$ python3 -q
>>> import numpy as np
>>> np.set_printoptions(suppress=True, linewidth=120)
>>> def rd(a):
...     return np.round(a, 2) + 0
... 
>>> J = np.loadtxt("test17.csv", delimiter=",")
>>> J
array([[ 0., -1.,  3., -2., -1.,  0.,  1.,  1.,  3.,  2., -2., -2.,  1.],
       [ 1.,  0.,  2.,  0., -1.,  1., -1., -2.,  2.,  0., -1.,  1.,  0.],
       [-3., -2.,  0.,  2., -3.,  3., -1.,  1., -2.,  0., -1., -3., -2.],
       [ 2.,  0., -2.,  0.,  1.,  0.,  0., -1., -1., -3.,  0.,  0., -2.],
       [ 1.,  1.,  3., -1.,  0.,  0., -1.,  1.,  2.,  0.,  0., -2.,  2.],
       [ 0., -1., -3.,  0.,  0.,  0.,  0., -1., -1.,  2.,  2.,  2.,  0.],
       [-1.,  1.,  1.,  0.,  1.,  0.,  0.,  2.,  2.,  1., -3., -3., -1.],
       [-1.,  2., -1.,  1., -1.,  1., -2.,  0.,  0.,  0., -1.,  2.,  1.],
       [-3., -2.,  2.,  1., -2.,  1., -2.,  0.,  0., -1., -1., -2., -1.],
       [-2.,  0.,  0.,  3.,  0., -2., -1.,  0.,  1.,  0.,  3.,  0., -3.],
       [ 2.,  1.,  1.,  0.,  0., -2.,  3.,  1.,  1., -3.,  0., -2., -1.],
       [ 2., -1.,  3.,  0.,  2., -2.,  3., -2.,  2.,  0.,  2.,  0., -1.],
       [-1.,  0.,  2.,  2., -2.,  0.,  1., -1.,  1.,  3.,  1.,  1.,  0.]])
>>> # null space of dimension 1
>>> r = np.linalg.matrix_rank(J)
>>> r
np.int64(12)
>>> null = np.linalg.svd(J)[2][r:].T
>>> np.allclose(J @ null, 0)
True
>>> [int(np.linalg.matrix_rank(J[:i])) for i in range(1, len(J) + 1)]
[1, 2, 3, 4, 5, 6, 7, 8, 9, 10, 11, 12, 12]
>>> [int(np.linalg.matrix_rank(np.delete(J, i, axis=0))) for i in range(13)]
[12, 12, 12, 12, 12, 12, 12, 12, 12, 12, 12, 12, 12]
>>> np.linalg.lstsq(J[:-1].T, J[-1])[2]
np.int32(12)
>>> U, s, Vt = np.linalg.svd(J)
>>> evecs = Vt[:(s > 1e-8).sum()]
>>> rng = np.random.default_rng(2830)
>>> x = J[3] + 3 * J[4] + rng.integers(2) * np.eye(13)[5]
>>> x
array([ 5.,  3.,  7., -3.,  1.,  1., -3.,  2.,  5., -3.,  0., -6.,  4.])
>>> rd(np.linalg.norm(x - evecs.T @ evecs @ x))
np.float64(0.09)
>>> rd(np.diag(evecs.T @ evecs))
array([0.87, 0.75, 1.  , 0.69, 0.99, 0.99, 0.99, 0.86, 0.99, 1.  , 0.96, 0.97, 0.95])
>>> np.linalg.matrix_rank(np.vstack([J, x]))
np.int64(13)
>>> W = np.array([[3, 0],
...     [1, 3],
...     [1, 2],
...     [2, 2],
...     [3, 1],
...     [2, 2],
...     [0, 1],
...     [3, 0],
...     [1, 3],
...     [2, 0],
...     [0, 0],
...     [3, 1],
...     [1, 0]])
>>> beta = np.array([5, 3])
>>> hid = np.maximum(J @ W + beta, 0)
>>> rd((hid > 0).mean(axis=0))
array([0.62, 0.69])
>>> (hid > 0).astype(int)
array([[1, 1],
       [1, 1],
       [0, 0],
       [0, 0],
       [1, 1],
       [1, 0],
       [1, 1],
       [1, 1],
       [0, 0],
       [0, 1],
       [0, 1],
       [1, 1],
       [1, 1]])
>>> np.linalg.matrix_rank(hid)
np.int64(2)
>>> C = np.array([[-2, -1, -2], [0, 3, 2]])
>>> (hid @ C).round(6).argmax(axis=1)
array([1, 1, 0, 0, 1, 1, 1, 1, 0, 1, 1, 1, 1])
>>> feats = np.load("data.npy")
>>> feats
array([[ 1,  1,  1,  4,  5, -5, -2,  2,  4,  4,  1,  1,  2,  1],
       [-3,  4,  3,  1,  2, -2,  5, -4, -2, -2, -2, -5,  1,  1],
       [ 1,  0, -5, -1,  0, -5, -4, -3,  0, -3, -2, -3,  0,  0],
       [ 0,  2, -2,  0,  5, -3,  5, -1, -1, -1,  1, -5,  2,  5],
       [ 4,  3, -3, -2,  0, -3,  1, -2,  1,  3, -1,  3, -2,  4],
       [-4, -2, -2,  3,  3, -1,  3,  3, -3, -5,  1,  4, -3,  4],
       [-5,  4, -4,  2,  2,  3,  2, -2, -4,  4, -2,  2, -5, -2],
       [-4, -4,  2,  4, -3,  4, -4, -2,  3,  3, -3, -1,  0, -1],
       [-2,  1,  3,  3,  4, -3,  2,  5,  4, -1, -4,  2, -4,  2],
       [-2,  4, -4,  0, -2, -5, -1,  5,  1, -1,  0,  3, -4,  3],
       [-1,  3,  5,  1, -4, -1,  2,  2,  0,  0, -4,  3,  0,  0],
       [ 4,  0, -2,  4,  5, -4,  4,  0, -3,  3,  1,  5, -4, -2],
       [ 2,  1,  4, -5,  1, -4,  2, -2, -2,  0,  5, -2,  1, -3],
       [-5, -1, -1,  1,  1,  0, -3,  2,  3, -4,  2,  0,  5, -2]])
>>> out = feats + rng.integers(-2, 3, (14, 12)) @ rng.integers(-2, 3, (12, 14))
>>> out
array([[ -7,   0,  -3,  -4,  16,  -7,  -6,   7,  13,   7,   1,   8,   4,   1],
       [  6,   7,   9,   6,   2,   7,   5, -12,  -2,   9,  -5,  -3,   8,  -7],
       [ -6,   1,  -7,   2,   7,  -7,   1, -12,   3,   1,   2,  -6, -13,  -3],
       [ 14,   0,  -8,  16,  -3,  -1,   7,  -4,  -3, -14,  10,   1,  -2,   5],
       [ 11, -11,  -6,   3,   3,  -4,  -4,   0,  -4,  -1,   3,   2,  12,   5],
       [  2,   4,  -1,   1,   6,   5,  -2,  -2,  -6,  -6,   3,   7,  -3,  -7],
       [ -2,   9,  -5,   1,   4,   5,   0,  -4,  -9,   1,  -8,   4,   6,  -3],
       [  3,  -6,   8,   9,  -6,   9,  -2,  -2, -11,  20, -13,  -3,   0,  -6],
       [  0,   3,   8,   4,   3,   2,  -2,  -5,   5,  -1,   1,  -5,   0,   3],
       [ -7,   3,  -8,   7,  -2, -11,   5,  19,   1,   1,  -7,   6, -10,  17],
       [ -4,   7,   9,  20,  -4,   1,   2,  -2,  -6,  11,  -3,  -6, -18,   1],
       [  6,   3,   1,  -1,   8,  -7,  20,  -7,  -9,   5,   3,  -5, -10,  -8],
       [ 11,  -5,   7,  -6,  13,   0,  11, -11,  -3,  11,   8,  -4,   6, -14],
       [-15,   7,  -7,  -5,   1,  -7,  -1,   4,   3,  -9,  -6,   5,   6,  -6]])
>>> np.abs(out - feats).sum(axis=1)
array([64, 71, 66, 87, 69, 54, 46, 78, 48, 75, 82, 74, 86, 64])
>>> rd(np.linalg.svd(out - feats, compute_uv=False))
array([46.75, 40.2 , 36.39, 30.06, 24.14, 22.44, 18.99, 13.49, 11.64,  7.87,  4.18,  1.35,  0.  ,  0.  ])
>>> np.linalg.matrix_rank(out - feats, tol=1e-8)
np.int64(12)
